>>> import numpy as np
>>> from numpy import linalg as LA
>>> np.set_printoptions(precision=3, suppress=True, linewidth=140, legacy="1.25")
>>> m1 = np.load("a.npy")
>>> m1
array([[ 0.976,  0.162,  0.131,  0.27 , -0.487, -0.018, -0.454,  0.408, -0.493,  0.267, -0.255, -0.423],
       [-0.033,  0.145,  2.064,  0.693, -0.362, -0.681, -0.728,  0.41 , -0.287,  0.712,  1.091, -0.101],
       [-2.356, -1.41 ,  3.172, -0.546,  0.166,  0.042, -0.63 ,  2.012,  0.924, -1.58 ,  2.325,  0.192],
       [-2.893, -1.58 ,  2.946, -0.412,  0.164, -1.245, -0.295,  0.489,  0.952, -0.34 ,  2.022,  0.283],
       [-0.317, -0.543, -2.856, -0.52 , -0.282, -2.346,  1.754, -4.091,  0.567,  1.421, -3.039,  0.35 ],
       [-2.668, -0.953,  1.487, -0.478,  0.396, -1.987,  0.93 , -1.764,  1.559, -0.057,  0.247,  1.091],
       [ 3.019,  1.586, -1.965,  0.81 , -0.325,  1.861, -0.637,  1.106, -1.584,  0.254, -0.721, -1.028],
       [-0.19 , -0.733, -2.103, -0.789, -0.06 ,  1.558,  0.149,  0.905, -0.375, -1.421, -0.16 , -1.071],
       [ 0.855,  0.699,  1.645,  1.286, -0.477,  0.044, -1.183,  1.162, -1.021,  1.016,  1.379, -0.725],
       [-0.14 , -0.385, -1.609,  0.039, -0.41 , -1.616,  0.93 , -2.3  ,  0.224,  1.072, -1.791, -0.11 ],
       [-3.174, -1.437,  1.072, -0.73 ,  0.234, -2.861,  1.338, -2.964,  1.715,  0.439, -0.236,  1.143],
       [-0.994, -1.001,  1.747, -0.252, -0.176, -0.26 , -0.637,  1.142,  0.144, -0.344,  1.292, -0.208],
       [-0.396, -0.06 , -0.179, -0.622,  0.462,  0.455,  0.247, -0.002,  0.333, -0.594, -0.034,  0.504],
       [-3.387, -1.555,  2.969, -0.583,  0.503, -1.117,  0.126,  0.236,  1.453, -0.793,  2.078,  0.802],
       [ 2.077,  0.072, -5.216, -0.68 , -0.426,  0.582,  1.182, -1.737, -0.597,  0.151, -3.569, -0.706],
       [ 0.99 ,  0.301,  0.606,  0.255, -0.106,  1.704, -0.937,  2.434, -0.566, -0.876,  1.087, -0.498],
       [ 1.036,  0.504, -3.285, -0.369,  0.235,  0.316,  1.129, -1.616,  0.042,  0.128, -2.269,  0.186],
       [-3.044, -1.264,  4.647, -0.596,  0.563, -0.833, -0.551,  1.293,  1.491, -1.081,  2.857,  1.186],
       [-1.342,  0.036,  1.085,  0.373,  0.252, -1.754,  0.45 , -1.841,  0.544,  1.233,  0.328,  0.677],
       [-1.097, -0.095,  1.807,  0.621, -0.162, -2.443,  0.14 , -1.895,  0.347,  1.78 ,  0.302,  0.534],
       [-0.679, -0.004,  5.161,  0.69 ,  0.034, -0.115, -1.772,  2.618,  0.015,  0.072,  3.288,  0.49 ],
       [ 0.377,  0.635,  0.434,  0.195,  0.359,  1.394, -0.586,  1.567, -0.36 , -0.773,  1.046, -0.22 ],
       [ 2.144,  1.093, -3.297,  0.447, -0.279,  0.688,  0.522, -0.932, -0.839,  0.493, -2.055, -0.691],
       [ 2.592,  1.3  , -5.709,  0.001, -0.053,  1.188,  1.273, -2.079, -1.03 ,  0.623, -3.306, -0.65 ],
       [-3.197, -1.423,  0.44 , -1.684,  1.083, -0.124,  1.181, -0.631,  1.888, -1.862,  0.525,  1.333],
       [-2.103, -0.685,  6.077,  0.518, -0.042, -1.326, -1.589,  1.692,  0.392,  0.406,  3.729,  0.573],
       [-0.754, -0.073,  0.697, -0.134,  0.298,  0.103, -0.001,  0.231,  0.307, -0.431,  0.634,  0.233],
       [-0.429,  0.124,  0.259, -0.168,  0.491,  0.097,  0.073, -0.091,  0.243,  0.022,  0.372,  0.472],
       [-1.262, -0.779,  1.354, -0.232, -0.022, -0.911,  0.006, -0.142,  0.577, -0.04 ,  0.579,  0.291],
       [ 0.882,  0.944, -2.391,  0.07 ,  0.293, -0.193,  0.915, -2.093, -0.191,  0.919, -1.725,  0.323],
       [-1.353, -1.518, -2.558, -1.315, -0.103, -0.387,  1.536, -1.526,  0.953, -1.198, -1.784, -0.074],
       [ 0.107,  0.551, -2.293, -0.379,  0.521, -0.074,  1.217, -1.957,  0.404,  0.051, -1.665,  0.572],
       [ 2.4  ,  0.946, -0.831,  1.079, -0.883, -0.148, -0.496, -0.08 , -1.15 ,  1.245, -1.038, -0.836],
       [-0.211, -0.918, -1.29 , -0.498, -0.346,  0.114,  0.385,  0.019,  0.158, -0.609, -0.755, -0.485],
       [-1.919, -1.098,  0.714, -0.276, -0.101, -1.662,  0.488, -1.292,  0.707,  0.324,  0.109,  0.138],
       [ 2.079,  0.861, -6.663, -0.533,  0.027,  0.577,  1.897, -3.261, -0.661,  0.69 , -4.19 , -0.47 ]])
>>> basis = m1[[2, 14]].astype(float)
>>> for _ in range(6):
...     lab = LA.norm(m1[:, None] - basis, axis=-1).argmin(axis=1)
...     basis = np.array([m1[lab == j].mean(axis=0) for j in range(2)])
... 
>>> lab
array([0, 0, 0, 0, 1, 0, 1, 1, 0, 1, 0, 0, 0, 0, 1, 0, 1, 0, 0, 0, 0, 0, 1, 1, 0, 0, 0, 0, 0, 1, 1, 1, 1, 1, 0, 1])
>>> np.abs(basis[1] - basis[0]).argmax()
2
>>> basis[1] - basis[0]
array([ 2.306,  0.783, -4.838, -0.106, -0.289,  0.765,  1.039, -1.634, -0.785,  0.386, -3.13 , -0.688])
>>> Ac = m1 - m1.mean(axis=0)
>>> vecs = LA.svd(Ac)[2][:3]
>>> A2 = Ac - Ac @ vecs.T @ vecs
>>> A2.std(axis=0)
array([0.132, 0.34 , 0.102, 0.111, 0.278, 0.176, 0.088, 0.12 , 0.121, 0.094, 0.158, 0.318])
>>> np.round(np.cov(Ac @ vecs.T, rowvar=False), 3) + 0
array([[16.211,  0.   ,  0.   ],
       [ 0.   ,  5.214,  0.   ],
       [ 0.   ,  0.   ,  1.975]])
>>> G = np.cov(m1, rowvar=False)
>>> G.shape
(12, 12)
>>> round(np.corrcoef(m1[:, 5], m1[:, 1])[0, 1], 3)
0.545
>>> def softmax(z):
...     e = np.exp(z - z.max(axis=-1, keepdims=True))
...     return e / e.sum(axis=-1, keepdims=True)
... 
>>> np.round(softmax(10 * m1[14]), 3) + 0
array([1., 0., 0., 0., 0., 0., 0., 0., 0., 0., 0., 0.])
>>> print(softmax(m1).sum(axis=1))
[1. 1. 1. 1. 1. 1. 1. 1. 1. 1. 1. 1. 1. 1. 1. 1. 1. 1. 1. 1. 1. 1. 1. 1. 1. 1. 1. 1. 1. 1. 1. 1. 1. 1. 1. 1.]
>>> scores = m1 @ m1.T / np.sqrt(12)
>>> softmax(scores)[14] @ m1
array([ 2.109,  0.87 , -6.573, -0.504,  0.012,  0.613,  1.844, -3.157, -0.681,  0.674, -4.123, -0.486])
